In [1]: import numpy as np

In [2]: from numpy import linalg as LA

In [3]: np.set_printoptions(precision=2, suppress=True, linewidth=140, floatmode="fixed")

In [4]: A = np.load("run0.npy")

In [5]: A
Out[5]: 
array([[-0.60, -1.19,  0.50],
       [-0.80, -1.60, -0.30],
       [-0.40, -0.81,  0.70],
       [-0.40, -0.79, -0.60],
       [ 0.20,  0.41, -2.30],
       [ 0.50,  1.00,  0.70],
       [ 0.90,  1.78, -1.70],
       [-0.10, -0.19, -0.60],
       [ 0.30,  0.62, -2.50],
       [ 0.30,  0.59,  2.00]])

In [6]: blk = np.stack([A, 4 * A, A[::-1]])

In [7]: np.einsum("bij,cij->bc", blk, blk)
Out[7]: 
array([[ 33.44, 133.77,  -4.87],
       [133.77, 535.06, -19.49],
       [ -4.87, -19.49,  33.44]])

In [8]: LA.norm(blk, axis=(1, 2))
Out[8]: array([ 5.78, 23.13,  5.78])

In [9]: d = LA.norm(A[:, None] - A[None], axis=-1)

In [10]: d.mean(axis=1).argmax()
Out[10]: np.int64(9)

In [11]: d[8].round(6).argsort(kind="stable")[:4]
Out[11]: array([8, 4, 6, 7])

In [12]: d[:5, :5]
Out[12]: 
array([[0.00, 0.92, 0.47, 1.19, 3.32],
       [0.92, 0.00, 1.34, 0.95, 3.01],
       [0.47, 1.34, 0.00, 1.30, 3.29],
       [1.19, 0.95, 1.30, 0.00, 2.17],
       [3.32, 3.01, 3.29, 2.17, 0.00]])

In [13]: (d + 1e9 * np.eye(10)).round(6).argmin(axis=1)
Out[13]: array([2, 0, 0, 7, 8, 9, 8, 3, 4, 5])

In [14]: d[8]
Out[14]: array([3.62, 3.31, 3.57, 2.47, 0.31, 3.23, 1.53, 2.10, 0.00, 4.50])

In [15]: LA.norm(A, axis=1)
Out[15]: array([1.42, 1.81, 1.14, 1.07, 2.34, 1.32, 2.62, 0.64, 2.59, 2.11])

In [16]: left, s, VT = LA.svd(A)

In [17]: s
Out[17]: array([4.72, 3.34, 0.01])

In [18]: other = left[:, :2] @ np.diag(s[:2]) @ VT[:2]

In [19]: LA.matrix_rank(other)
Out[19]: np.int64(2)

In [20]: round(LA.norm(A - other, 2), 2), round(s[2], 2)
Out[20]: (np.float64(0.01), np.float64(0.01))

In [21]: left, s, VT = LA.svd(A, full_matrices=False)

In [22]: np.round(np.sqrt((s ** 2).sum()), 2), round(float(LA.norm(A)), 2)
Out[22]: (np.float64(5.78), 5.78)

In [23]: np.cumsum(s ** 2) / np.sum(s ** 2)
Out[23]: array([0.67, 1.00, 1.00])

In [24]: np.round(s / s[0], 2) + 0
Out[24]: array([1.00, 0.71, 0.00])

In [25]: np.round(left.T @ left, 2) + 0
Out[25]: 
array([[1.00, 0.00, 0.00],
       [0.00, 1.00, 0.00],
       [0.00, 0.00, 1.00]])

In [26]: np.round(left.T @ A @ VT.T, 2) + 0
Out[26]: 
array([[4.72, 0.00, 0.00],
       [0.00, 3.34, 0.00],
       [0.00, 0.00, 0.01]])

In [27]: np.abs(left[:, 0]).round(6).argmax()
Out[27]: np.int64(8)

In [28]: data = 0.7 ** np.abs(np.subtract.outer(np.arange(2), np.arange(2)))

In [29]: data
Out[29]: 
array([[1.00, 0.70],
       [0.70, 1.00]])

In [30]: other = LA.inv(data)

In [31]: LA.inv(other)
Out[31]: 
array([[1.00, 0.70],
       [0.70, 1.00]])

In [32]: round(float(LA.det(data) * LA.det(other)), 2)
Out[32]: 1.0

In [33]: (np.abs(other) > 1e-9).astype(int)
Out[33]: 
array([[1, 1],
       [1, 1]])

In [34]: other
Out[34]: 
array([[ 1.96, -1.37],
       [-1.37,  1.96]])

In [35]: np.allclose(other, data.T)
Out[35]: False

In [36]: np.round(LA.cond(data), 2)
Out[36]: np.float64(5.67)

In [37]: w, vecs = LA.eigh(data)

In [38]: np.round(vecs.T @ data @ vecs, 2) + 0
Out[38]: 
array([[0.30, 0.00],
       [0.00, 1.70]])

In [39]: np.round(vecs.T @ vecs, 2) + 0
Out[39]: 
array([[1.00, 0.00],
       [0.00, 1.00]])

In [40]: np.abs(vecs[:, -1]).round(6).argmax()
Out[40]: np.int64(0)

In [41]: LA.svd(data, compute_uv=False)
Out[41]: array([1.70, 0.30])
